In [1]: import numpy as np

In [2]: from numpy import linalg as LA

In [3]: np.set_printoptions(suppress=True, linewidth=200)

In [4]: A = np.array([[0, 3, 2, -1, -2, 3, -1, 0],
   ...:     [0, 0, 3, 2, -1, -2, 3, -1],
   ...:     [-1, 0, 0, 3, 2, -1, -2, 3],
   ...:     [3, -1, 0, 0, 3, 2, -1, -2],
   ...:     [-2, 3, -1, 0, 0, 3, 2, -1],
   ...:     [-1, -2, 3, -1, 0, 0, 3, 2],
   ...:     [2, -1, -2, 3, -1, 0, 0, 3],
   ...:     [3, 2, -1, -2, 3, -1, 0, 0]])

In [5]: A.ravel(order="F")
Out[5]: 
array([ 0,  0, -1,  3, -2, -1,  2,  3,  3,  0,  0, -1,  3, -2, -1,  2,  2,  3,  0,  0, -1,  3, -2, -1, -1,  2,  3,  0,  0, -1,  3, -2, -2, -1,  2,  3,  0,  0, -1,  3,  3, -2, -1,  2,  3,  0,  0, -1,
       -1,  3, -2, -1,  2,  3,  0,  0,  0, -1,  3, -2, -1,  2,  3,  0])

In [6]: A.reshape(2, -1)
Out[6]: 
array([[ 0,  3,  2, -1, -2,  3, -1,  0,  0,  0,  3,  2, -1, -2,  3, -1, -1,  0,  0,  3,  2, -1, -2,  3,  3, -1,  0,  0,  3,  2, -1, -2],
       [-2,  3, -1,  0,  0,  3,  2, -1, -1, -2,  3, -1,  0,  0,  3,  2,  2, -1, -2,  3, -1,  0,  0,  3,  3,  2, -1, -2,  3, -1,  0,  0]])

In [7]: blk = A.reshape(8, 2, -1)

In [8]: blk.transpose(1, 0, 2)
Out[8]: 
array([[[ 0,  3,  2, -1],
        [ 0,  0,  3,  2],
        [-1,  0,  0,  3],
        [ 3, -1,  0,  0],
        [-2,  3, -1,  0],
        [-1, -2,  3, -1],
        [ 2, -1, -2,  3],
        [ 3,  2, -1, -2]],

       [[-2,  3, -1,  0],
        [-1, -2,  3, -1],
        [ 2, -1, -2,  3],
        [ 3,  2, -1, -2],
        [ 0,  3,  2, -1],
        [ 0,  0,  3,  2],
        [-1,  0,  0,  3],
        [ 3, -1,  0,  0]]])

In [9]: np.swapaxes(blk, 1, 2)[0]
Out[9]: 
array([[ 0, -2],
       [ 3,  3],
       [ 2, -1],
       [-1,  0]])

In [10]: blk.shape
Out[10]: (8, 2, 4)

In [11]: blk[:, 0]
Out[11]: 
array([[ 0,  3,  2, -1],
       [ 0,  0,  3,  2],
       [-1,  0,  0,  3],
       [ 3, -1,  0,  0],
       [-2,  3, -1,  0],
       [-1, -2,  3, -1],
       [ 2, -1, -2,  3],
       [ 3,  2, -1, -2]])

In [12]: blk.sum(axis=1)
Out[12]: 
array([[-2,  6,  1, -1],
       [-1, -2,  6,  1],
       [ 1, -1, -2,  6],
       [ 6,  1, -1, -2],
       [-2,  6,  1, -1],
       [-1, -2,  6,  1],
       [ 1, -1, -2,  6],
       [ 6,  1, -1, -2]])

In [13]: np.einsum("ihd,jhd->hij", blk, blk).shape
Out[13]: (2, 8, 8)

In [14]: w1 = np.array([[2, 1, 2],
    ...:     [0, 2, 1],
    ...:     [1, 0, 1],
    ...:     [1, 0, 0],
    ...:     [2, 0, -1],
    ...:     [-2, 2, 1],
    ...:     [1, -1, 0],
    ...:     [1, 2, 2]])

In [15]: b = np.array([0, 1, 4])

In [16]: act = np.maximum(A @ w1 + b, 0)

In [17]: LA.matrix_rank(act)
Out[17]: np.int64(3)

In [18]: (act > 0).mean(axis=0)
Out[18]: array([0.75, 0.75, 1.  ])

In [19]: C = np.array([[8, 8, 4], [0, 7, 7], [9, 3, 5]])

In [20]: w1 @ C
Out[20]: 
array([[34, 29, 25],
       [ 9, 17, 19],
       [17, 11,  9],
       [ 8,  8,  4],
       [ 7, 13,  3],
       [-7,  1, 11],
       [ 8,  1, -3],
       [26, 28, 28]])

In [21]: (act @ C).round(6).argmax(axis=1)
Out[21]: array([2, 0, 1, 0, 2, 0, 0, 0])

In [22]: act @ C
Out[22]: 
array([[126, 140, 168],
       [108,  84,  56],
       [109, 121,  99],
       [ 76,  73,  61],
       [ 27,  58,  64],
       [103,  61,  55],
       [156, 133, 133],
       [151, 151, 121]])

In [23]: m1 = np.load("run11.npy")

In [24]: m1
Out[24]: 
array([[ 0., -9.,  3.,  0.,  9.,  0., -5., -5.],
       [ 0.,  0.,  3., -1.,  1.,  1., -3.,  3.],
       [ 0.,  0., -2.,  0.,  0.,  0., -3., -1.],
       [ 0., -2.,  3., -2.,  0.,  2.,  1., -3.],
       [ 0., -3.,  1.,  0.,  0., -3., -1., -2.],
       [ 0., -2.,  3.,  0.,  3.,  0.,  1.,  0.],
       [ 0., -3.,  1., -1., -3., -3.,  0.,  3.],
       [ 0., -1., -1., -2., -1.,  0., -3., -2.]])

In [25]: # null space of dimension 1

In [26]: x0 = np.array([-1, -1, -1, -2, 0, 2, -3, 1])

In [27]: m1 @ x0
Out[27]: array([16., 13., 10.,  1., -3., -4.,  1., 13.])

In [28]: m1 @ np.eye(8)[1]
Out[28]: array([-9.,  0.,  0., -2., -3., -2., -3., -1.])

In [29]: np.einsum("ij,j->i", m1, x0)
Out[29]: array([16., 13., 10.,  1., -3., -4.,  1., 13.])

In [30]: m1 * x0
Out[30]: 
array([[-0.,  9., -3., -0.,  0.,  0., 15., -5.],
       [-0., -0., -3.,  2.,  0.,  2.,  9.,  3.],
       [-0., -0.,  2., -0.,  0.,  0.,  9., -1.],
       [-0.,  2., -3.,  4.,  0.,  4., -3., -3.],
       [-0.,  3., -1., -0.,  0., -6.,  3., -2.],
       [-0.,  2., -3., -0.,  0.,  0., -3.,  0.],
       [-0.,  3., -1.,  2., -0., -6., -0.,  3.],
       [-0.,  1.,  1.,  4., -0.,  0.,  9., -2.]])

In [31]: U, sig, vt = LA.svd(m1)

In [32]: evecs = vt[:(sig > 1e-8).sum()]

In [33]: rng = np.random.default_rng(43)

In [34]: x0 = m1[1] + 3 * m1[0] + rng.integers(2) * np.eye(8)[0]

In [35]: x0
Out[35]: array([  1., -27.,  12.,  -1.,  28.,   1., -18., -12.])

In [36]: np.round(np.diag(evecs.T @ evecs), 2)
Out[36]: array([0., 1., 1., 1., 1., 1., 1., 1.])

In [37]: LA.matrix_rank(np.vstack([m1, x0]))
Out[37]: np.int64(8)

In [38]: np.round(LA.norm(x0 - evecs.T @ evecs @ x0), 2)
Out[38]: np.float64(1.0)

In [39]: U, sig, vt = LA.svd(m1)

In [40]: np.argmax(sig[:-1] / (sig[1:] + 1e-6)) + 1
Out[40]: np.int64(7)

In [41]: A2 = U[:, :7] @ np.diag(sig[:7]) @ vt[:7]

In [42]: round(float(LA.norm(m1 - A2) / LA.norm(m1)), 2)
Out[42]: 0.0

In [43]: LA.matrix_rank(m1, rtol=0.05)
Out[43]: np.int64(6)

In [44]: round(LA.norm(m1 - A2, 2), 2), sig[7]
Out[44]: (np.float64(0.0), np.float64(0.0))

In [45]: round(np.abs(m1 - A2).max(), 2)
Out[45]: np.float64(0.0)

In [46]: LA.matrix_rank(A2)
Out[46]: np.int64(7)

In [47]: A2.round(2) + 0
Out[47]: 
array([[ 0., -9.,  3.,  0.,  9.,  0., -5., -5.],
       [ 0.,  0.,  3., -1.,  1.,  1., -3.,  3.],
       [ 0.,  0., -2.,  0.,  0.,  0., -3., -1.],
       [ 0., -2.,  3., -2.,  0.,  2.,  1., -3.],
       [ 0., -3.,  1.,  0.,  0., -3., -1., -2.],
       [ 0., -2.,  3.,  0.,  3.,  0.,  1.,  0.],
       [ 0., -3.,  1., -1., -3., -3.,  0.,  3.],
       [ 0., -1., -1., -2., -1.,  0., -3., -2.]])
